>>> import numpy as np
>>> import numpy.linalg as la
>>> np.set_printoptions(suppress=True, linewidth=140)
>>> M = np.loadtxt("a.csv", delimiter=",")
>>> M
array([[0., 1.],
       [1., 0.]])
>>> rng = np.random.default_rng(117)
>>> idx = rng.permutation(2)
>>> idx
array([0, 1])
>>> Y = M[idx][:, idx]
>>> np.allclose(Y, M)
True
>>> Y
array([[0., 1.],
       [1., 0.]])
>>> np.allclose(M, M.T)
True
>>> np.trace(M)
np.float64(0.0)
>>> np.round(la.matrix_power(M, 3), 3)
array([[0., 1.],
       [1., 0.]])
>>> np.round(np.abs(la.eigvals(M)).max(), 3)
np.float64(1.0)
>>> M @ M
array([[1., 0.],
       [0., 1.]])
>>> M @ M
array([[1., 0.],
       [0., 1.]])
>>> np.trace(M @ M @ M) // 6
np.float64(0.0)
>>> low = np.diag(M.sum(axis=1)) - M
>>> low
array([[ 1., -1.],
       [-1.,  1.]])
>>> la.matrix_rank(low)
np.int64(1)
>>> round(la.det(low[1:, 1:]))
1
>>> np.round(la.pinv(M), 3)
array([[0., 1.],
       [1., 0.]])
>>> np.round(la.norm(M, axis=0), 3)
array([1., 1.])
>>> M @ M.T
array([[1., 0.],
       [0., 1.]])
>>> M[:, 0] @ M[:, 1]
np.float64(0.0)
>>> np.round(la.svd(M, compute_uv=False), 3)
array([1., 1.])
>>> x0 = np.array([-1, 0])
>>> a = np.maximum(M @ x0, 0)
>>> a
array([0., 0.])
>>> np.round(np.tanh(M @ x0), 3)
array([ 0.   , -0.762])
>>> M * (a > 1e-9)[:, None]
array([[0., 0.],
       [0., 0.]])
>>> m1 = np.array([[0, -1, 0], [-1, -2, -1], [2, 1, 2], [2, 1, 2], [1, 0, 1]])
>>> Uu, sigma, vt = la.svd(m1)
>>> V = vt[:(sigma > 1e-8).sum()]
>>> x0 = m1[0] + -1 * m1[4] + rng.integers(2) * np.eye(3)[1]
>>> x0
array([-1.,  0., -1.])
>>> la.matrix_rank(np.vstack([m1, x0]))
np.int64(2)
>>> np.round(V.T @ V, 3) + 0
array([[0.5, 0. , 0.5],
       [0. , 1. , 0. ],
       [0.5, 0. , 0.5]])
>>> np.round(np.diag(V.T @ V), 3)
array([0.5, 1. , 0.5])
>>> J = np.load("block18.npy")
>>> J
array([[ 2., -2.,  1.,  3.],
       [-2., -1., -3.,  1.],
       [ 0.,  0., -1., -4.],
       [ 0.,  0.,  3.,  0.]])
>>> Y = la.invert(J)
Traceback (most recent call last):
  File "<python-input-42>", line 1, in <module>
    Y = la.invert(J)
        ^^^^^^^^^
AttributeError: module 'numpy.linalg' has no attribute 'invert'
>>> Y = la.inv(J)
>>> round(float(la.cond(J)), 3)
4.446
>>> (np.abs(Y) > 1e-9).astype(int)
array([[1, 1, 1, 1],
       [1, 1, 1, 1],
       [0, 0, 0, 1],
       [0, 0, 1, 1]])
>>> np.round(la.det(J) * Y, 3)
array([[-12.,  24.,  -3.,  27.],
       [ 24.,  24.,  24.,  24.],
       [ -0.,  -0.,  -0., -24.],
       [  0.,   0.,  18.,   6.]])
>>> round(la.slogdet(J)[0], 3)
np.float64(-1.0)
>>> np.allclose(Y, J.T)
False
>>> x0 = np.array([5, 6, -7, -9])
>>> a = np.maximum(J @ x0, 0)
>>> J * (a > 1e-9)[:, None]
array([[ 0., -0.,  0.,  0.],
       [-0., -0., -0.,  0.],
       [ 0.,  0., -1., -4.],
       [ 0.,  0.,  0.,  0.]])
>>> J.T @ a
array([   0.,    0.,  -43., -172.])
>>> [round(float(x), 3) for x in la.svd(m1, compute_uv=False)[:3]]
[4.918, 1.677, 0.0]
>>> la.matrix_rank(m1, rtol=0.1)
np.int64(2)
>>> la.cond(m1) > 100
np.True_
>>> feats = np.loadtxt("dump.csv", delimiter=",")
>>> feats
array([[-0.558,  0.1  ,  0.867, -0.969],
       [ 0.537,  0.862, -0.927,  0.675],
       [ 0.02 ,  0.874, -0.762, -0.462],
       [ 0.139, -0.1  ,  0.02 ,  0.245],
       [-0.388, -0.336,  0.762, -0.774],
       [ 0.598,  0.964, -0.915,  0.09 ],
       [-0.67 , -0.999,  0.974,  0.782],
       [ 0.06 ,  0.947, -0.31 , -0.919],
       [-0.414,  0.245, -0.08 , -0.604],
       [ 0.336,  0.956, -0.706, -0.68 ],
       [ 0.11 , -0.989,  0.808,  0.955],
       [-0.02 , -0.998,  0.949,  0.96 ],
       [-0.834, -0.947,  0.984, -0.933],
       [ 0.405,  0.462, -0.592,  0.53 ],
       [ 0.558,  0.874, -0.901,  0.572],
       [-0.254, -0.964,  0.77 ,  0.721]])
>>> round(float(la.det(J[::-1])), 3)
-72.0
>>> round(float(la.det(2 * J)), 3), round(la.det(J), 3)
(-1152.0, np.float64(-72.0))
>>> round(float(la.eigvals(J).sum().real), 3)
0.0
>>> Ac = (feats - feats.mean(axis=0)) / feats.std(axis=0)
>>> np.argwhere(np.abs(Ac) > 2)
array([], shape=(0, 2), dtype=int64)
>>> beta = la.lstsq(np.delete(Ac, 0, axis=1), Ac[:, 0])[0]
>>> round(float(1 - np.var(Ac[:, 0] - np.delete(Ac, 0, axis=1) @ beta)), 3)
0.842
>>> beta.round(3)
array([ 0.563, -0.31 ,  0.575])
>>> np.abs(beta).argmax()
np.int64(2)
>>> idx = feats[:, 0] > np.median(feats[:, 0])
>>> r0 = feats[idx].mean(axis=0) - feats[~idx].mean(axis=0)
>>> r0.round(3)
array([ 0.733,  0.875, -0.998,  0.343])
>>> np.argsort(-np.abs(r0).round(6), kind="stable")
array([2, 1, 0, 3])
>>> Y = np.c_[feats[:, :2] @ np.array([[-1, 0], [1, -2]]), np.array([5, 7, -2, 6, -4, -7, 0, 9, 2, 7, 9, 0, -3, 2, 4, 1])]
>>> Y.round(3)
array([[ 0.658, -0.2  ,  5.   ],
       [ 0.325, -1.724,  7.   ],
       [ 0.854, -1.748, -2.   ],
       [-0.239,  0.2  ,  6.   ],
       [ 0.052,  0.672, -4.   ],
       [ 0.366, -1.928, -7.   ],
       [-0.329,  1.998,  0.   ],
       [ 0.887, -1.894,  9.   ],
       [ 0.659, -0.49 ,  2.   ],
       [ 0.62 , -1.912,  7.   ],
       [-1.099,  1.978,  9.   ],
       [-0.978,  1.996,  0.   ],
       [-0.113,  1.894, -3.   ],
       [ 0.057, -0.924,  2.   ],
       [ 0.316, -1.748,  4.   ],
       [-0.71 ,  1.928,  1.   ]])
>>> la.matrix_rank(np.c_[feats, Y])
np.int64(5)
>>> np.round(la.norm(Y - feats @ la.lstsq(feats, Y)[0], axis=0), 3) + 0
array([ 0.   ,  0.   , 17.406])
>>> la.matrix_rank(Y)
np.int64(3)
>>> data = np.load("case10.npy")
>>> data
array([[ 2., -5., -2.,  4.],
       [ 0.,  0.,  2.,  2.],
       [ 0.,  1.,  0.,  0.],
       [ 0.,  1.,  2.,  2.]])
>>> def softmax(z):
...     e = np.exp(z - z.max(axis=-1, keepdims=True))
...     return e / e.sum(axis=-1, keepdims=True)
... 
>>> np.round(softmax(data[2] + 3), 3)
array([0.175, 0.475, 0.175, 0.175])
>>> np.round(softmax(data).sum(axis=1), 3)
array([1., 1., 1., 1.])
>>> att = data @ data.T / np.sqrt(4)
>>> np.round(softmax(att)[2] @ data, 3)
array([0.037, 0.659, 1.172, 1.285])
>>> softmax(att).round(6).argmax(axis=1)
array([0, 1, 2, 3])
>>> np.kron(np.eye(2, dtype=int), data)
array([[ 2., -5., -2.,  4.,  0., -0., -0.,  0.],
       [ 0.,  0.,  2.,  2.,  0.,  0.,  0.,  0.],
       [ 0.,  1.,  0.,  0.,  0.,  0.,  0.,  0.],
       [ 0.,  1.,  2.,  2.,  0.,  0.,  0.,  0.],
       [ 0., -0., -0.,  0.,  2., -5., -2.,  4.],
       [ 0.,  0.,  0.,  0.,  0.,  0.,  2.,  2.],
       [ 0.,  0.,  0.,  0.,  0.,  1.,  0.,  0.],
       [ 0.,  0.,  0.,  0.,  0.,  1.,  2.,  2.]])
>>> np.einsum("ii->", data)
np.float64(4.0)
>>> np.einsum("ij,ji->", data, data)
np.float64(16.0)
>>> np.round(la.eigvals(data), 3) + 0
array([ 2.   , -1.236,  0.   ,  3.236])
>>> np.round(np.poly(data), 3) + 0
array([ 1., -4.,  0.,  8.,  0.])
>>> round(la.det(data.T), 3)
np.float64(0.0)
>>> np.round(la.det(data[::-1]), 3)
np.float64(0.0)
>>> r0 = np.array([0, 3])
>>> np.array([np.convolve(row, r0, "same") for row in data])
array([[  0.,   6., -15.,  -6.],
       [  0.,   0.,   0.,   6.],
       [  0.,   0.,   3.,   0.],
       [  0.,   0.,   3.,   6.]])
